% ipython --no-banner

In [1]: import numpy as np

In [2]: from numpy import linalg as LA

In [3]: np.set_printoptions(precision=1, suppress=True, linewidth=100, sign=" ")

In [4]: mat = np.load("block19.npy")

In [5]: mat
Out[5]: 
array([[ 1,  0],
       [ 0,  2]])

In [6]: # splits into 2 blocks

In [7]: np.flatnonzero(LA.matrix_power((mat != 0) + (mat.T != 0) + np.eye(2), 2)[1])
Out[7]: array([ 1])

In [8]: np.round(LA.det(mat), 1)
Out[8]: np.float64(2.0)

In [9]: (mat != 0).astype(int)
Out[9]: 
array([[ 1,  0],
       [ 0,  1]])

In [10]: np.sort(LA.eigvals(mat))
Out[10]: array([ 1.,  2.])

In [11]: LA.matrix_power(mat - np.diag(np.diag(mat)), 2)
Out[11]: 
array([[ 0,  0],
       [ 0,  0]])

In [12]: np.prod(np.diag(mat)), round(LA.det(mat), 1)
Out[12]: (np.int64(2), np.float64(2.0))

In [13]: [int(LA.matrix_rank(LA.matrix_power(mat, p))) for p in range(1, 3)]
Out[13]: [2, 2]

In [14]: vec = np.array([-3, -8])

In [15]: rhs = mat @ vec

In [16]: rhs
Out[16]: array([ -3, -16])

In [17]: LA.solve(mat.T, mat[0])
Out[17]: array([ 1.,  0.])

In [18]: LA.solve(mat, -2 * rhs)
Out[18]: array([  6.,  16.])

In [19]: LA.solve(mat, mat[:, 0])
Out[19]: array([ 1.,  0.])

In [20]: vec = np.ones(2)

In [21]: for _ in range(4):
    ...:     vec = mat @ vec
    ...:     vec /= LA.norm(vec)
    ...:     print(round(vec @ mat @ vec, 1))
    ...: 
1.8
1.9
2.0
2.0

In [22]: round(float(LA.eigvalsh(mat)[-1]), 1)
Out[22]: 2.0

In [23]: vec
Out[23]: array([ 0.1,  1. ])

In [24]: rng = np.random.default_rng(81)

In [25]: z = rng.permutation(2)

In [26]: Y = mat[:, z] * rng.choice([-1, 1], 2)

In [27]: Y
Out[27]: 
array([[ 0, -1],
       [-2,  0]])

In [28]: Uu, _, VT = LA.svd(mat.T @ Y)

In [29]: Uu @ VT
Out[29]: 
array([[ 0., -1.],
       [-1.,  0.]])

In [30]: LA.lstsq(mat, Y)[0]
Out[30]: 
array([[ 0., -1.],
       [-1.,  0.]])

In [31]: W2 = 5 * np.array([[0.0, -0.2, 0.2, 0.1], [-0.3, -0.8, 1.0, -0.4]])

In [32]: z = rng.integers(0, 2, 23)

In [33]: K = W2[z] + rng.normal(size=(23, 4))

In [34]: K.round(1) + 0
Out[34]: 
array([[-1.8, -0.6,  1.7,  0.7],
       [-0.9, -5.1,  6.3, -1.8],
       [-2.7, -4.5,  5. , -1.4],
       [-0.6,  1. ,  0.5,  0. ],
       [-2.4, -4.1,  6.3, -2.6],
       [-0.3, -0.5, -0.4,  1.2],
       [ 0.6, -0.1,  2. ,  1.3],
       [ 0.2, -1.8,  1.2, -0.7],
       [-1.7, -4.4,  5. , -1.8],
       [-0.7, -1.2,  0.7, -1.6],
       [-0.8, -3.4,  1.2, -0.9],
       [-2.7, -4.3,  4.9, -0.6],
       [-0.8,  0.9,  2.5,  0.6],
       [-0.5, -2.7,  5.8, -2.5],
       [-0.1, -0.4,  2. ,  1.4],
       [-1.3, -3.7,  5.2, -1.7],
       [-0.8, -2.9,  1.4, -0.8],
       [-0.2, -1.6,  2.1, -0.1],
       [-1.9, -4.4,  6.8, -1.1],
       [-0.1, -0.4,  1.9,  2.5],
       [-2.3, -4.3,  4.7, -2.4],
       [ 0.7,  0. ,  2.5,  0.6],
       [ 1.8, -0.1,  0.7,  1.3]])

In [35]: Y = np.c_[K[:, :2] @ np.array([[1, 2], [-2, 0]]), np.array([-5, 9, -3, 9, 4, 9, 6, 8, 3, 4, 1, -7, -2, -8, 9, -4, 3, 8, -3, 0, -7, 3, 6])]

In [36]: Y
Out[36]: 
array([[-0.6, -3.6, -5. ],
       [ 9.3, -1.9,  9. ],
       [ 6.4, -5.3, -3. ],
       [-2.5, -1.2,  9. ],
       [ 5.7, -4.8,  4. ],
       [ 0.8, -0.6,  9. ],
       [ 0.7,  1.2,  6. ],
       [ 3.8,  0.4,  8. ],
       [ 7.2, -3.4,  3. ],
       [ 1.8, -1.4,  4. ],
       [ 6. , -1.6,  1. ],
       [ 5.9, -5.3, -7. ],
       [-2.5, -1.5, -2. ],
       [ 4.9, -1. , -8. ],
       [ 0.7, -0.2,  9. ],
       [ 6. , -2.6, -4. ],
       [ 5. , -1.5,  3. ],
       [ 3. , -0.4,  8. ],
       [ 6.9, -3.9, -3. ],
       [ 0.7, -0.1,  0. ],
       [ 6.2, -4.7, -7. ],
       [ 0.7,  1.4,  3. ],
       [ 2. ,  3.6,  6. ]])

In [37]: LA.norm(LA.qr(K)[0].T @ Y, axis=0) ** 2 / ((Y ** 2).sum(axis=0) + 1e-12)
Out[37]: array([ 1. ,  1. ,  0.2])

In [38]: LA.matrix_rank(np.c_[K, Y])
Out[38]: np.int64(5)

In [39]: LA.matrix_rank(Y)
Out[39]: np.int64(3)

In [40]: W = np.array([[-2, 3, 3, -3, -1],
    ...:     [-1, -3, -2, 3, 0],
    ...:     [-2, 2, 2, 1, 3],
    ...:     [-2, -1, 2, -1, -3]])

In [41]: coef = np.array([-2, 0, 0, -2, -1])

In [42]: hid = np.maximum(K @ W + coef, 0)

In [43]: (hid > 0).astype(int)
Out[43]: 
array([[ 0,  0,  1,  1,  1],
       [ 0,  1,  1,  0,  1],
       [ 1,  1,  1,  0,  1],
       [ 0,  0,  0,  1,  1],
       [ 0,  1,  1,  1,  1],
       [ 0,  0,  1,  0,  0],
       [ 0,  1,  1,  0,  1],
       [ 0,  1,  1,  0,  1],
       [ 0,  1,  1,  0,  1],
       [ 1,  1,  0,  0,  1],
       [ 1,  1,  1,  0,  1],
       [ 0,  1,  1,  0,  1],
       [ 0,  0,  1,  1,  1],
       [ 0,  1,  1,  0,  1],
       [ 0,  1,  1,  0,  1],
       [ 0,  1,  1,  0,  1],
       [ 1,  1,  1,  0,  1],
       [ 0,  1,  1,  0,  1],
       [ 0,  1,  1,  0,  1],
       [ 0,  1,  1,  0,  0],
       [ 1,  1,  1,  0,  1],
       [ 0,  1,  1,  0,  1],
       [ 0,  1,  1,  0,  0]])

In [44]: W2 = np.array([[-2, -2], [0, 0], [-1, -2], [1, -2], [2, -2]])

In [45]: (hid @ W2).round(6).argmax(axis=1)
Out[45]: array([ 0,  0,  0,  0,  0,  0,  0,  0,  0,  0,  0,  0,  0,  0,  0,  0,  0,  0,  0,  0,  0,  0,  0])

In [46]: z = K[:, 0] > np.median(K[:, 0])

In [47]: r0 = K[z].mean(axis=0) - K[~z].mean(axis=0)

In [48]: np.argsort(-np.abs(r0).round(6), kind="stable")
Out[48]: array([ 1,  2,  0,  3])

In [49]: ((K - K.mean(axis=0)) @ r0 > 0).astype(int)
Out[49]: array([ 1,  0,  0,  1,  0,  1,  1,  1,  0,  1,  1,  0,  1,  0,  1,  0,  1,  1,  0,  1,  0,  1,  1])

In [50]: arr = np.load("x.npy")

In [51]: arr
Out[51]: 
array([[ 0.,  0.,  0.,  0.,  0., -2.,  1., -2.],
       [ 0.,  0.,  0.,  0.,  0., -4., -4.,  5.],
       [ 0.,  0.,  0.,  0.,  0., -4.,  3.,  3.],
       [ 0.,  0.,  0.,  0.,  0.,  3.,  1.,  5.],
       [ 0.,  0.,  0.,  0.,  0., -3.,  1.,  3.],
       [-2., -4., -4.,  3., -3.,  0.,  0.,  0.],
       [ 1., -4.,  3.,  1.,  1.,  0.,  0.,  0.],
       [-2.,  5.,  3.,  5.,  3.,  0.,  0.,  0.]])

In [52]: # looks like rank 6

In [53]: w, evecs = LA.eigh(arr)

In [54]: vec = np.array([2, 3, 2, 0, 0, 0, 0, 2])

In [55]: np.round(LA.eigvalsh(arr[1:, 1:]), 1) + 0
Out[55]: array([-9.3, -5.6, -5.1,  0. ,  5.1,  5.6,  9.3])

In [56]: vec @ arr @ vec
Out[56]: np.float64(68.0)

In [57]: np.round(vec @ arr @ vec / (vec @ vec), 1), round(float(w[0]), 1), round(w[-1], 1)
Out[57]: (np.float64(3.2), -9.3, np.float64(9.3))

In [58]: T = np.stack([arr, 4 * arr, arr[::-1]])

In [59]: T.sum(axis=0)
Out[59]: 
array([[ -2.,   5.,   3.,   5.,   3., -10.,   5., -10.],
       [  1.,  -4.,   3.,   1.,   1., -20., -20.,  25.],
       [ -2.,  -4.,  -4.,   3.,  -3., -20.,  15.,  15.],
       [  0.,   0.,   0.,   0.,   0.,  12.,   6.,  28.],
       [  0.,   0.,   0.,   0.,   0., -12.,   6.,  20.],
       [-10., -20., -20.,  15., -15.,  -4.,   3.,   3.],
       [  5., -20.,  15.,   5.,   5.,  -4.,  -4.,   5.],
       [-10.,  25.,  15.,  25.,  15.,  -2.,   1.,  -2.]])

In [60]: LA.matrix_rank(T)
Out[60]: array([ 6,  6,  6])

In [61]: LA.matrix_rank(T.reshape(3, -1))
Out[61]: np.int64(2)

In [62]: (T @ arr.T).shape
Out[62]: (3, 8, 8)

In [63]: LA.det(T)
Out[63]: array([ 0.,  0.,  0.])

In [64]: m1 = np.load("arr.npy")

In [65]: m1
Out[65]: 
array([[ 1,  1,  1,  1, -1, -1, -1, -1],
       [ 1, -1,  1, -1,  1, -1,  1, -1],
       [ 1, -1, -1,  1, -1,  1,  1, -1]])

In [66]: th = np.radians(45)

In [67]: Rm = np.eye(8)

In [68]: Rm[6, 6] = Rm[5, 5] = np.cos(th)

In [69]: Rm[6, 5], Rm[5, 6] = -np.sin(th), np.sin(th)

In [70]: Rm
Out[70]: 
array([[ 1. ,  0. ,  0. ,  0. ,  0. ,  0. ,  0. ,  0. ],
       [ 0. ,  1. ,  0. ,  0. ,  0. ,  0. ,  0. ,  0. ],
       [ 0. ,  0. ,  1. ,  0. ,  0. ,  0. ,  0. ,  0. ],
       [ 0. ,  0. ,  0. ,  1. ,  0. ,  0. ,  0. ,  0. ],
       [ 0. ,  0. ,  0. ,  0. ,  1. ,  0. ,  0. ,  0. ],
       [ 0. ,  0. ,  0. ,  0. ,  0. ,  0.7,  0.7,  0. ],
       [ 0. ,  0. ,  0. ,  0. ,  0. , -0.7,  0.7,  0. ],
       [ 0. ,  0. ,  0. ,  0. ,  0. ,  0. ,  0. ,  1. ]])

In [71]: Y = m1 @ Rm.T

In [72]: LA.svd(m1, compute_uv=False), LA.svd(Y, compute_uv=False)
Out[72]: (array([ 2.8,  2.8,  2.8]), array([ 2.8,  2.8,  2.8]))

In [73]: Y.round(1) + 0
Out[73]: 
array([[ 1. ,  1. ,  1. ,  1. , -1. , -1.4,  0. , -1. ],
       [ 1. , -1. ,  1. , -1. ,  1. ,  0. ,  1.4, -1. ],
       [ 1. , -1. , -1. ,  1. , -1. ,  1.4,  0. , -1. ]])

In [74]: dist = LA.norm(K[:, None] - K[None], axis=-1)

In [75]: dist.mean(axis=1).argmax()
Out[75]: np.int64(1)

In [76]: LA.norm(K, axis=1)
Out[76]: 
array([ 2.6,  8.4,  7.4,  1.2,  8.3,  1.4,  2.4,  2.2,  7.2,  2.2,  3.8,  7. ,  2.8,  6.9,  2.5,
        6.7,  3.4,  2.6,  8.4,  3.2,  7.2,  2.6,  2.4])

In [77]: np.flatnonzero(dist[14] < dist.mean() / 2)
Out[77]: array([  0,   6,  12,  14,  17,  19,  21])

In [78]: dist[:5, :5]
Out[78]: 
array([[ 0. ,  7. ,  5.6,  2.4,  6.7],
       [ 7. ,  0. ,  2.3,  8.6,  2. ],
       [ 5.6,  2.3,  0. ,  7.5,  1.9],
       [ 2.4,  8.6,  7.5,  0. ,  8.3],
       [ 6.7,  2. ,  1.9,  8.3,  0. ]])

In [79]: E = np.load("dump.npy")

In [80]: E
Out[80]: 
array([[  0,   4,  -1,   1,  -8],
       [ -4,   0,  13,  -5,   6],
       [  1, -13,   0,   0,   7],
       [ -1,   5,   0,   0,  -5],
       [  8,  -6,  -7,   5,   0]])

In [81]: # rows and columns are dependent

In [82]: z = rng.permutation(5)

In [83]: z
Out[83]: array([ 0,  3,  4,  2,  1])

In [84]: Y = E[z][:, z]

In [85]: np.diag(Y)
Out[85]: array([ 0,  0,  0,  0,  0])

In [86]: Y
Out[86]: 
array([[  0,   1,  -8,  -1,   4],
       [ -1,   0,  -5,   0,   5],
       [  8,   5,   0,  -7,  -6],
       [  1,   0,   7,   0, -13],
       [ -4,  -5,   6,  13,   0]])

In [87]: np.allclose(Y, E)
Out[87]: False

In [88]: np.trace(Y)
Out[88]: np.int64(0)

In [89]: np.round(LA.det(Y), 1), round(LA.det(E[z]), 1)
Out[89]: (np.float64(-0.0), np.float64(-0.0))

In [90]: m1[1] @ m1[0]
Out[90]: np.int64(0)

In [91]: LA.norm(m1, axis=0)
Out[91]: array([ 1.7,  1.7,  1.7,  1.7,  1.7,  1.7,  1.7,  1.7])

In [92]: LA.norm(m1, axis=1).argmax()
Out[92]: np.int64(0)

In [93]: LA.norm(m1, axis=1)
Out[93]: array([ 2.8,  2.8,  2.8])

In [94]: Uu, s, VT = LA.svd(E)

In [95]: evecs = VT[:(s > 1e-8).sum()]

In [96]: vec = E[2] + -2 * E[1] + rng.integers(2) * np.eye(5)[1]

In [97]: vec
Out[97]: array([  9., -12., -26.,  10.,  -5.])

In [98]: np.round(evecs.T @ evecs, 1) + 0
Out[98]: 
array([[ 0.9,  0. ,  0.1,  0.3,  0. ],
       [ 0. ,  1. ,  0. ,  0. ,  0. ],
       [ 0.1,  0. ,  1. , -0.2,  0. ],
       [ 0.3,  0. , -0.2,  0.2, -0.1],
       [ 0. ,  0. ,  0. , -0.1,  1. ]])

In [99]: LA.matrix_rank(np.vstack([E, vec]))
Out[99]: np.int64(5)

In [100]: np.allclose(evecs.T @ evecs @ vec, vec)
Out[100]: False

In [101]: assert E == E.T
Traceback (most recent call last):
  Cell In[101], line 1
    assert E == E.T
ValueError: The truth value of an array with more than one element is ambiguous. Use a.any() or a.all()


In [102]: (E - E.T) / 2
Out[102]: 
array([[  0.,   4.,  -1.,   1.,  -8.],
       [ -4.,   0.,  13.,  -5.,   6.],
       [  1., -13.,   0.,   0.,   7.],
       [ -1.,   5.,   0.,   0.,  -5.],
       [  8.,  -6.,  -7.,   5.,   0.]])

In [103]: np.allclose(E, E.T)
Out[103]: False

In [104]: M = np.loadtxt("run15.csv", delimiter=",")

In [105]: M
Out[105]: 
array([[ 2.,  0.,  0.,  0.,  0.],
       [ 0., -2.,  0.,  3., -1.],
       [ 0.,  0., -1.,  2., -1.],
       [ 0., -2., -2., -2., -2.],
       [ 0., -1.,  1.,  1., -1.]])

In [106]: # 2 blocks once reordered

In [107]: O, Rm = LA.qr(M)

In [108]: np.allclose(Rm.T @ Rm, M.T @ M)
Out[108]: True

In [109]: np.trace(O @ O.T)
Out[109]: np.float64(5.0)

In [110]: np.abs(np.diag(Rm))
Out[110]: array([ 2. ,  3. ,  2.2,  3.7,  1. ])

In [111]: O.shape, Rm.shape
Out[111]: ((5, 5), (5, 5))

In [112]: Rm
Out[112]: 
array([[ 2. ,  0. ,  0. ,  0. ,  0. ],
       [ 0. ,  3. ,  1. , -1. ,  2.3],
       [ 0. ,  0. ,  2.2,  1.8,  0.7],
       [ 0. ,  0. ,  0. ,  3.7, -0.3],
       [ 0. ,  0. ,  0. ,  0. , -1. ]])

In [113]: np.round(O @ Rm, 1) + 0
Out[113]: 
array([[ 2.,  0.,  0.,  0.,  0.],
       [ 0., -2.,  0.,  3., -1.],
       [ 0.,  0., -1.,  2., -1.],
       [ 0., -2., -2., -2., -2.],
       [ 0., -1.,  1.,  1., -1.]])

In [114]: W0 = np.load("sample4.npy")

In [115]: W0
Out[115]: 
array([[ 1.,  0.,  0.,  0.],
       [ 0.,  1.,  0.,  0.],
       [ 0.,  0.,  1.,  0.],
       [ 0.,  0.,  0.,  1.]])

In [116]: hat = np.triu(np.array([[0, -1, -2, 2], [-1, 0, -2, -1], [2, 0, 0, 0], [-1, -2, -2, 2]]), 1) + np.eye(4)

In [117]: Y = hat @ W0 @ LA.inv(hat)

In [118]: hat @ W0 - W0 @ hat
Out[118]: 
array([[ 0.,  0.,  0.,  0.],
       [ 0.,  0.,  0.,  0.],
       [ 0.,  0.,  0.,  0.],
       [ 0.,  0.,  0.,  0.]])

In [119]: round(LA.det(Y), 1)
Out[119]: np.float64(1.0)

In [120]: hat = np.triu(np.array([[0, 1, 1, 2, 2],
     ...:     [0, 1, 1, 2, 0],
     ...:     [2, 0, 2, 0, 2],
     ...:     [2, 2, 1, 0, 2],
     ...:     [0, 0, 1, 1, 1]]), 1) + np.eye(5)

In [121]: Y = hat @ M @ LA.inv(hat)

In [122]: Y
Out[122]: 
array([[  2., -10.,   5.,  19., -60.],
       [  0.,  -6.,   1.,  13., -34.],
       [  0.,  -2.,   3.,   8., -25.],
       [  0.,  -4.,   4.,   8., -28.],
       [  0.,  -1.,   2.,   3., -11.]])

In [123]: np.poly(Y)
Out[123]: array([  1.,   4.,  13., -13., -50., -48.])

In [124]: W2 = np.array([[0, 3, -2, 4, 0, -2, -4],
     ...:     [3, -1, 0, -5, 4, 5, 5],
     ...:     [5, 3, 3, 2, 3, 5, -2]])

In [125]: feats = np.repeat(W2, 32 // 3, axis=0)

In [126]: feats = feats + 0.1 * rng.normal(size=feats.shape)

In [127]: feats.round(1) + 0
Out[127]: 
array([[ 0.1,  3.1, -2.1,  4. ,  0. , -1.9, -4.2],
       [-0.1,  3.1, -2.1,  4. ,  0.1, -2. , -4.1],
       [ 0. ,  3.1, -2.1,  4. ,  0.1, -2.1, -4. ],
       [ 0. ,  3.1, -2. ,  4. ,  0.1, -2.1, -3.9],
       [-0.1,  2.9, -2.1,  4. , -0.1, -2.1, -4. ],
       [ 0. ,  3.1, -2. ,  4. ,  0.1, -1.8, -4. ],
       [ 0. ,  3. , -1.9,  4.2,  0.1, -1.9, -4. ],
       [ 0.1,  3.1, -1.9,  4.1, -0.2, -2. , -4. ],
       [-0.1,  3.2, -2. ,  4. ,  0.2, -2. , -4.2],
       [ 0. ,  3. , -2. ,  4. ,  0. , -2.2, -4. ],
       [ 3. , -1.1,  0.1, -4.8,  3.9,  5. ,  4.9],
       [ 3. , -1. ,  0.1, -4.9,  4.2,  5. ,  4.9],
       [ 2.8, -1. ,  0.1, -5. ,  3.9,  5.2,  5.1],
       [ 3. , -0.9,  0. , -5.1,  4. ,  4.9,  5.1],
       [ 2.8, -0.9,  0. , -4.9,  4. ,  5.1,  4.8],
       [ 3.1, -1. ,  0. , -5. ,  3.9,  4.9,  4.9],
       [ 3.2, -0.8,  0. , -5. ,  3.8,  5.1,  5. ],
       [ 3.1, -1. ,  0. , -5.1,  4.1,  4.9,  4.8],
       [ 3.1, -1. , -0.1, -5. ,  4.1,  5.1,  5. ],
       [ 3. , -1. ,  0.2, -4.9,  3.9,  5. ,  5. ],
       [ 4.8,  3.1,  2.9,  1.8,  3.1,  5. , -2. ],
       [ 4.9,  3.1,  3.1,  2.2,  3.3,  5. , -2. ],
       [ 5. ,  3. ,  3. ,  1.9,  3. ,  5. , -1.9],
       [ 5. ,  2.9,  3. ,  2. ,  2.9,  4.9, -2.2],
       [ 5. ,  3. ,  3. ,  1.7,  3. ,  4.9, -2.1],
       [ 4.9,  2.9,  2.9,  2. ,  2.9,  5.2, -1.8],
       [ 5. ,  2.9,  2.9,  1.9,  2.9,  5. , -2.1],
       [ 4.9,  3.1,  2.6,  2.1,  2.8,  5.1, -2.1],
       [ 5. ,  2.9,  2.9,  2.1,  3. ,  5.2, -2.1],
       [ 4.8,  3. ,  3. ,  2. ,  3. ,  4.8, -2. ]])

In [128]: round(float(LA.norm(feats, 2) / LA.norm(feats)), 1)
Out[128]: 0.8

In [129]: round(np.log10(LA.cond(feats)))
Out[129]: 2

In [130]: np.argsort(-LA.norm(feats, axis=0).round(6), kind="stable")[:3]
Out[130]: array([ 5,  6,  3])

In [131]: LA.cond(feats) > 100
Out[131]: np.False_
